$ python3 -q
>>> import numpy as np
>>> from numpy import linalg as LA
>>> np.set_printoptions(precision=2, suppress=True, linewidth=200, legacy="1.25")
>>> M = np.loadtxt("test17.csv", delimiter=",")
>>> print(M)
[[ 2. -2.  0.  2.]
 [ 0.  0.  0.  0.]
 [ 0.  0.  0.  0.]
 [-2. -2. -1.  0.]
 [ 1.  0. -1.  2.]
 [-1. -4.  0.  0.]
 [-2. -2. -1.  0.]
 [ 0.  0.  0.  0.]
 [ 1. -3.  0.  0.]
 [ 0. -1. -1.  0.]
 [ 0. -1. -1.  0.]
 [ 0.  0.  0.  0.]
 [ 1. -3.  0.  0.]
 [ 1. -1. -2.  2.]
 [ 1. -3.  0.  0.]
 [ 0.  0.  0.  0.]
 [-1. -4.  0.  0.]
 [-2. -2. -1.  0.]
 [ 0.  0.  0.  0.]
 [ 1. -3.  0.  0.]
 [-1. -4.  0.  0.]
 [ 0.  0.  0.  0.]
 [ 0.  0.  0.  0.]
 [ 0.  0.  0.  0.]]
>>> Xc = M - M.mean(axis=1)
Traceback (most recent call last):
  File "<python-input-5>", line 1, in <module>
    Xc = M - M.mean(axis=1)
         ~~^~~~~~~~~~~~~~~~
ValueError: operands could not be broadcast together with shapes (24,4) (24,) 
>>> Xc = M - M.mean(axis=0)
>>> Uu, sigma, Vt = LA.svd(Xc, full_matrices=False)
>>> print(np.abs(Vt[-1]))
[0.32 0.02 0.69 0.65]
>>> print(np.abs(Vt[0]).argmax())
1
>>> print(np.round(Xc.mean(axis=0), 2) + 0)
[0. 0. 0. 0.]
>>> print(np.abs(Uu[:, 0]).argmax())
5
>>> print((np.sign(Uu[:, 0]) == np.sign(Uu[0, 0])).astype(int))
[1 1 1 0 1 0 0 1 0 1 1 1 0 1 0 1 0 0 1 0 0 1 1 1]
>>> Xc = M - M.mean(axis=0)
>>> V = LA.svd(Xc)[2][:3]
>>> A2 = Xc - Xc @ V.T @ V
>>> print(np.round(np.cov(Xc @ V.T, rowvar=False), 2) + 0)
[[2.33 0.   0.  ]
 [0.   1.18 0.  ]
 [0.   0.   0.51]]
>>> A = np.loadtxt("layer14.csv", delimiter=",")
>>> print(A)
[[ 5.12  4.73  6.35  6.96  2.3 ]
 [ 2.73  2.01  2.97  3.68  1.47]
 [ 4.05  3.93  5.72  5.7   1.81]
 [-0.9  -1.33 -1.48 -1.09 -0.85]
 [ 1.54  1.57  1.95  2.37  0.34]
 [-0.25 -0.77 -0.24 -0.62 -0.23]
 [-0.32 -0.56 -1.07 -0.82 -0.25]
 [ 2.3   2.89  3.52  3.57  1.26]
 [-1.99 -1.74 -2.41 -2.63 -1.59]
 [ 2.25  2.77  3.09  4.13  1.45]
 [-0.38 -0.65 -1.26 -1.   -0.51]
 [ 3.52  3.54  4.54  4.67  1.06]
 [ 2.31  2.04  3.19  2.77  1.19]
 [ 3.29  3.47  4.36  4.24  1.18]
 [ 1.75  1.63  2.35  1.96  1.03]
 [-2.96 -2.68 -4.27 -3.74 -1.74]
 [-0.57  0.22  0.08  0.11  0.17]
 [ 1.24  1.06  2.49  2.23  0.55]
 [ 1.03  0.94  1.5   1.59  0.46]]
>>> lab = A[:, 1] > np.median(A[:, 1])
>>> f = A[lab].mean(axis=0) - A[~lab].mean(axis=0)
>>> print(((A - A.mean(axis=0)) @ f > 0).astype(int))
[1 1 1 0 1 0 0 1 0 1 0 1 1 1 1 0 0 1 0]
>>> print(f)
[3.39 3.4  4.48 4.55 1.78]
>>> print(np.argsort(-np.abs(f).round(6), kind="stable"))
[3 2 1 0 4]
>>> data = np.loadtxt("out10.csv", delimiter=",")
>>> print(data)
[[ -0.5 -13.   -0.8]
 [ -0.5   2.    0.8]
 [ -1.6 -14.   -0.1]]
>>> rng = np.random.default_rng(998)
>>> A2 = data + rng.integers(-2, 3, (3, 1)) @ rng.integers(-2, 3, (1, 3))
>>> print(A2)
[[ -1.5 -14.   -0.8]
 [ -1.5   1.    0.8]
 [ -0.6 -13.   -0.1]]
>>> print(LA.matrix_rank(A2 - data, tol=1e-8))
1
>>> print(A2 - data)
[[-1. -1.  0.]
 [-1. -1.  0.]
 [ 1.  1.  0.]]
>>> x0 = np.array([-2, -1, -1])
>>> target = A2 @ x0
>>> print(target)
[17.8  1.2 14.3]
>>> print(np.round(LA.solve(A2, target + A2[:, 2]), 2) + 0)
[-2. -1.  0.]
>>> print(np.round(LA.solve(A2.T, A2[0]), 2) + 0)
[1. 0. 0.]
>>> print(LA.solve(A2, 2 * target))
[-4. -2. -2.]
>>> w1 = np.array([[1, 2, 1, 1], [0, 2, 0, 2], [2, 1, 2, 0]])
>>> c = np.array([1, -2, 1, 5])
>>> act = np.maximum(data @ w1 + c, 0)
>>> print(LA.matrix_rank(act))
1
>>> print((act > 0).astype(int))
[[0 0 0 0]
 [1 1 1 1]
 [0 0 0 0]]
>>> cent = np.array([[1, 0, 3], [2, 0, 2], [5, 4, 4], [4, 4, 0]])
>>> print(w1 @ cent)
[[14  8 11]
 [12  8  4]
 [14  8 16]]
>>> print((act @ cent).round(6).argmax(axis=1))
[0 0 0]
>>> lab = rng.integers(0, 2, 7)
>>> W0 = np.triu((lab[:, None] == lab) & (rng.random((7, 7)) < 0.8), 1).astype(int)
>>> W0 += W0.T
>>> print(W0)
[[0 1 0 0 0 0 0]
 [1 0 0 0 0 0 0]
 [0 0 0 1 0 1 1]
 [0 0 1 0 1 1 1]
 [0 0 0 1 0 1 1]
 [0 0 1 1 1 0 1]
 [0 0 1 1 1 1 0]]
>>> Uu, sigma, Vt = LA.svd(W0)
>>> print(sigma.round(2) + 0)
[3.65 1.65 1.   1.   1.   1.   0.  ]
>>> print(np.argmax(sigma[:-1] / (sigma[1:] + 1e-6)) + 1)
6
>>> A2 = Uu[:, :6] @ np.diag(sigma[:6]) @ Vt[:6]
>>> print(A2.round(2) + 0)
[[0. 1. 0. 0. 0. 0. 0.]
 [1. 0. 0. 0. 0. 0. 0.]
 [0. 0. 0. 1. 0. 1. 1.]
 [0. 0. 1. 0. 1. 1. 1.]
 [0. 0. 0. 1. 0. 1. 1.]
 [0. 0. 1. 1. 1. 0. 1.]
 [0. 0. 1. 1. 1. 1. 0.]]
>>> print(round(LA.norm(W0 - A2, 2), 2), round(sigma[6], 2))
0.0 0.0
>>> print(np.allclose(W0[:-1].T @ LA.lstsq(W0[:-1].T, W0[-1])[0], W0[-1]))
False
>>> w1 = np.array([[2, -1, 0],
...     [1, -1, -1],
...     [-2, 2, -1],
...     [2, -3, -3],
...     [-3, -3, 1],
...     [3, 0, 2],
...     [2, 2, -2]])
>>> c = np.array([-1, -1, 1])
>>> act = np.maximum(W0 @ w1 + c, 0)
>>> print(LA.matrix_rank(act))
2
>>> print((act > 0).astype(int))
[[0 0 0]
 [1 0 1]
 [1 0 0]
 [0 0 1]
 [1 0 0]
 [0 0 0]
 [0 0 0]]
>>> print(act)
[[0 0 0]
 [1 0 1]
 [6 0 0]
 [0 0 1]
 [6 0 0]
 [0 0 0]
 [0 0 0]]
>>> cent = np.array([[4, 6], [2, 0], [1, 5]])
>>> print((act @ cent).round(6).argmax(axis=1))
[0 1 1 1 1 0 0]
>>> E = np.array([[0, 1, 6, 6], [1, 0, 1, 6], [6, 1, 0, 1], [6, 6, 1, 0]])
>>> print(E)
[[0 1 6 6]
 [1 0 1 6]
 [6 1 0 1]
 [6 6 1 0]]
>>> lab = rng.permutation(4)
>>> print(lab)
[0 1 3 2]
>>> A2 = E[lab][:, lab]
>>> print(np.allclose(A2, E))
False
>>> w, V = LA.eigh(E)
>>> print(np.round(V.T @ V, 2) + 0)
[[1. 0. 0. 0.]
 [0. 1. 0. 0.]
 [0. 0. 1. 0.]
 [0. 0. 0. 1.]]
>>> X = np.array([[-5, 0, 2, 3, 0, -1, 5],
...     [0, -5, 0, 2, 3, 0, -1],
...     [2, 0, -5, 0, 2, 3, 0],
...     [3, 2, 0, -5, 0, 2, 3],
...     [0, 3, 2, 0, -5, 0, 2],
...     [-1, 0, 3, 2, 0, -5, 0],
...     [5, -1, 0, 3, 2, 0, -5]])
>>> print(X)
[[-5  0  2  3  0 -1  5]
 [ 0 -5  0  2  3  0 -1]
 [ 2  0 -5  0  2  3  0]
 [ 3  2  0 -5  0  2  3]
 [ 0  3  2  0 -5  0  2]
 [-1  0  3  2  0 -5  0]
 [ 5 -1  0  3  2  0 -5]]
>>> hat = A @ LA.solve(A.T @ A, A.T)
>>> print(np.round(LA.eigvalsh(hat), 2) + 0)
[0. 0. 0. 0. 0. 0. 0. 0. 0. 0. 0. 0. 0. 0. 1. 1. 1. 1. 1.]
>>> print(hat @ A[:, 2])
[ 6.35  2.97  5.72 -1.48  1.95 -0.24 -1.07  3.52 -2.41  3.09 -1.26  4.54  3.19  4.36  2.35 -4.27  0.08  2.49  1.5 ]
